% ipython --no-banner

In [1]: import numpy as np

In [2]: np.set_printoptions(precision=2, suppress=True, linewidth=100, legacy="1.25")

In [3]: Y = np.array([[0, 0, 2, 1], [2, 2, 3, 3], [3, 3, 2, 3], [2, 3, 2, 2]])

In [4]: A = np.triu(Y)

In [5]: A
Out[5]: 
array([[0, 0, 2, 1],
       [0, 2, 3, 3],
       [0, 0, 2, 3],
       [0, 0, 0, 2]])

In [6]: def softmax(z):
   ...:     e = np.exp(z - z.max(axis=-1, keepdims=True))
   ...:     return e / e.sum(axis=-1, keepdims=True)
   ...: 

In [7]: softmax(A[1])
Out[7]: array([0.02, 0.15, 0.41, 0.41])

In [8]: softmax(A[1] + 2)
Out[8]: array([0.02, 0.15, 0.41, 0.41])

In [9]: softmax(A).sum(axis=1)
Out[9]: array([1., 1., 1., 1.])

In [10]: scores = A @ A.T / np.sqrt(4)

In [11]: np.round(softmax(scores), 2) + 0
Out[11]: 
array([[0.09, 0.65, 0.24, 0.02],
       [0.  , 0.97, 0.03, 0.  ],
       [0.01, 0.72, 0.26, 0.01],
       [0.05, 0.4 , 0.4 , 0.15]])

In [12]: softmax(scores).round(6).argmax(axis=1)
Out[12]: array([1, 1, 1, 1])

In [13]: np.round(softmax(scores + np.triu(np.full(scores.shape, -np.inf), 1)), 2) + 0
Out[13]: 
array([[1.  , 0.  , 0.  , 0.  ],
       [0.  , 1.  , 0.  , 0.  ],
       [0.01, 0.72, 0.27, 0.  ],
       [0.05, 0.4 , 0.4 , 0.15]])

In [14]: round(float(np.trace(np.linalg.pinv(A) @ A)), 2)
Out[14]: 3.0

In [15]: np.abs(np.diag(np.linalg.qr(A)[1])) > 1e-9
Out[15]: array([False,  True,  True,  True])

In [16]: np.unique(A.round(6), axis=0).shape
Out[16]: (4, 4)

In [17]: np.linalg.lstsq(A[:-1].T, A[-1])[2]
Out[17]: 3

In [18]: np.kron(np.eye(2, dtype=int), A)
Out[18]: 
array([[0, 0, 2, 1, 0, 0, 0, 0],
       [0, 2, 3, 3, 0, 0, 0, 0],
       [0, 0, 2, 3, 0, 0, 0, 0],
       [0, 0, 0, 2, 0, 0, 0, 0],
       [0, 0, 0, 0, 0, 0, 2, 1],
       [0, 0, 0, 0, 0, 2, 3, 3],
       [0, 0, 0, 0, 0, 0, 2, 3],
       [0, 0, 0, 0, 0, 0, 0, 2]])

In [19]: round(np.linalg.det(A[::-1]), 2)
Out[19]: 0.0

In [20]: np.round(np.linalg.eigvals(A).sum().real, 2)
Out[20]: 6.0

In [21]: r = np.linalg.matrix_rank(A)

In [22]: r
Out[22]: 3

In [23]: N = np.linalg.svd(A)[2][r:].T

In [24]: np.allclose(A @ N, 0)
Out[24]: True

In [25]: [int(np.linalg.matrix_rank(A[:, :j + 1])) for j in range(4)]
Out[25]: [0, 1, 2, 3]

In [26]: [int(np.linalg.matrix_rank(A[:i])) for i in range(1, len(A) + 1)]
Out[26]: [1, 2, 3, 3]

In [27]: np.linalg.matrix_power(A - np.diag(np.diag(A)), 4)
Out[27]: 
array([[0, 0, 0, 0],
       [0, 0, 0, 0],
       [0, 0, 0, 0],
       [0, 0, 0, 0]])

In [28]: A @ A
Out[28]: 
array([[ 0,  0,  4,  8],
       [ 0,  4, 12, 21],
       [ 0,  0,  4, 12],
       [ 0,  0,  0,  4]])

In [29]: np.sort(np.linalg.eigvals(A))
Out[29]: array([0., 2., 2., 2.])

In [30]: K = np.loadtxt("dump.csv", delimiter=",")

In [31]: K
Out[31]: 
array([[0., 1., 1.],
       [1., 0., 1.],
       [1., 1., 0.]])

In [32]: Y = np.linalg.inv(K)

In [33]: np.round(np.linalg.det(K) * np.linalg.det(Y), 2)
Out[33]: 1.0

In [34]: u, v = K[2], K[0]

In [35]: u @ u
Out[35]: 2.0

In [36]: u @ v
Out[36]: 1.0

In [37]: p = (u @ v) / (u @ u) * u

In [38]: np.outer(u, v)
Out[38]: 
array([[0., 1., 1.],
       [0., 1., 1.],
       [0., 0., 0.]])

In [39]: np.linalg.matrix_rank(np.outer(u, v))
Out[39]: 1

In [40]: v - p
Out[40]: array([-0.5,  0.5,  1. ])

In [41]: data = np.loadtxt("block6.csv", delimiter=",")

In [42]: data
Out[42]: 
array([[ 4.,  0.,  0.],
       [ 0.,  5., -1.],
       [ 0., -1.,  5.]])

In [43]: t3 = np.stack([data, -1 * data, data[::-1]])

In [44]: t3.sum(axis=0)
Out[44]: 
array([[ 0., -1.,  5.],
       [ 0.,  5., -1.],
       [ 4.,  0.,  0.]])

In [45]: np.einsum("bij,cij->bc", t3, t3)
Out[45]: 
array([[ 68., -68.,  26.],
       [-68.,  68., -26.],
       [ 26., -26.,  68.]])

In [46]: np.linalg.matrix_rank(t3)
Out[46]: array([3, 3, 3])

In [47]: np.linalg.matrix_rank(t3.reshape(3, -1))
Out[47]: 2

In [48]: np.linalg.norm(t3, axis=(1, 2))
Out[48]: array([8.25, 8.25, 8.25])

In [49]: arr = np.load("a.npy")

In [50]: arr
Out[50]: 
array([[3.03, 2.02, 0.97, 3.09],
       [2.91, 1.93, 0.98, 2.98],
       [3.11, 1.93, 1.06, 2.97],
       [2.97, 2.01, 1.01, 3.01],
       [3.04, 2.04, 1.02, 2.99],
       [3.02, 1.99, 0.95, 3.01],
       [2.98, 2.05, 0.99, 3.02],
       [2.97, 2.03, 0.94, 3.01],
       [2.03, 0.96, 2.07, 2.  ],
       [2.03, 0.92, 2.08, 1.95],
       [2.02, 0.92, 2.01, 2.  ],
       [2.11, 1.04, 2.01, 2.01],
       [1.97, 1.08, 1.94, 2.07],
       [2.08, 0.92, 1.92, 1.97],
       [2.02, 0.92, 1.94, 1.97],
       [2.14, 1.01, 1.92, 1.97]])

In [51]: cen = arr - arr.mean(axis=0)

In [52]: V = np.linalg.svd(cen)[2][:2]

In [53]: Y = cen - cen @ V.T @ V

In [54]: (cen @ V.T).std(axis=0)
Out[54]: array([1.  , 0.06])

In [55]: Q, R = np.linalg.qr(data)

In [56]: Q
Out[56]: 
array([[ 1.  ,  0.  ,  0.  ],
       [-0.  , -0.98,  0.2 ],
       [-0.  ,  0.2 ,  0.98]])

In [57]: R
Out[57]: 
array([[ 4.  ,  0.  ,  0.  ],
       [ 0.  , -5.1 ,  1.96],
       [ 0.  ,  0.  ,  4.71]])

In [58]: Q @ R
Out[58]: 
array([[ 4.,  0.,  0.],
       [ 0.,  5., -1.],
       [ 0., -1.,  5.]])

In [59]: np.round(Q.T @ Q, 2) + 0
Out[59]: 
array([[1., 0., 0.],
       [0., 1., 0.],
       [0., 0., 1.]])

In [60]: round(float(np.trace(Q @ Q.T)), 2)
Out[60]: 3.0

In [61]: mat = np.loadtxt("run17.csv", delimiter=",")

In [62]: mat
Out[62]: 
array([[-0.56,  0.84,  1.65, -0.51],
       [-0.07, -1.8 ,  0.86, -0.1 ],
       [-1.32, -0.23, -0.73, -1.29],
       [-1.39, -0.03, -0.01,  1.44]])

In [63]: Y = mat / np.linalg.norm(mat, axis=1, keepdims=True)

In [64]: C2 = Y @ Y.T

In [65]: np.argwhere(np.triu(np.abs(C2) > 0.95, 1))
Out[65]: array([], shape=(0, 2), dtype=int64)

In [66]: np.round(np.degrees(np.arccos(np.clip(C2[0, 2], -1, 1))), 2)
Out[66]: 90.0

In [67]: (np.abs(C2) > 0.9).astype(int)
Out[67]: 
array([[1, 0, 0, 0],
       [0, 1, 0, 0],
       [0, 0, 1, 0],
       [0, 0, 0, 1]])

In [68]: (C2 - 2 * np.eye(4)).round(6).argmax(axis=1)
Out[68]: array([1, 0, 0, 0])

In [69]: np.linalg.matrix_power(A, 3)
Out[69]: 
array([[ 0,  0,  8, 28],
       [ 0,  8, 36, 90],
       [ 0,  0,  8, 36],
       [ 0,  0,  0,  8]])

In [70]: (A + A.T) / 2
Out[70]: 
array([[0. , 0. , 1. , 0.5],
       [0. , 2. , 1.5, 1.5],
       [1. , 1.5, 2. , 1.5],
       [0.5, 1.5, 1.5, 2. ]])

In [71]: np.allclose(A @ A.T, A.T @ A)
Out[71]: False

In [72]: round(np.abs(np.linalg.eigvals(A)).max(), 2)
Out[72]: 2.0

In [73]: np.sort(np.abs(np.linalg.eigvals(A)))
Out[73]: array([0., 2., 2., 2.])

In [74]: th = np.radians(69)

In [75]: R = np.eye(4)

In [76]: R[2, 2] = R[1, 1] = np.cos(th)

In [77]: R[2, 1], R[1, 2] = -np.sin(th), np.sin(th)

In [78]: R
Out[78]: 
array([[ 1.  ,  0.  ,  0.  ,  0.  ],
       [ 0.  ,  0.36,  0.93,  0.  ],
       [ 0.  , -0.93,  0.36,  0.  ],
       [ 0.  ,  0.  ,  0.  ,  1.  ]])

In [79]: Y = mat @ R.T

In [80]: np.abs(Y - mat).max(axis=0)
Out[80]: array([0.  , 1.96, 1.84, 0.  ])

In [81]: np.allclose(np.linalg.norm(mat, axis=1), np.linalg.norm(Y, axis=1))
Out[81]: True

In [82]: np.linalg.svd(mat, compute_uv=False), np.linalg.svd(Y, compute_uv=False)
Out[82]: (array([2., 2., 2., 2.]), array([2., 2., 2., 2.]))

In [83]: np.linalg.pinv(R)
Out[83]: 
array([[ 1.  ,  0.  ,  0.  ,  0.  ],
       [ 0.  ,  0.36, -0.93,  0.  ],
       [ 0.  ,  0.93,  0.36,  0.  ],
       [ 0.  ,  0.  ,  0.  ,  1.  ]])

In [84]: np.round(R @ R.T, 2) + 0
Out[84]: 
array([[1., 0., 0., 0.],
       [0., 1., 0., 0.],
       [0., 0., 1., 0.],
       [0., 0., 0., 1.]])

In [85]: R[:, 2] @ R[:, 3]
Out[85]: 0.0
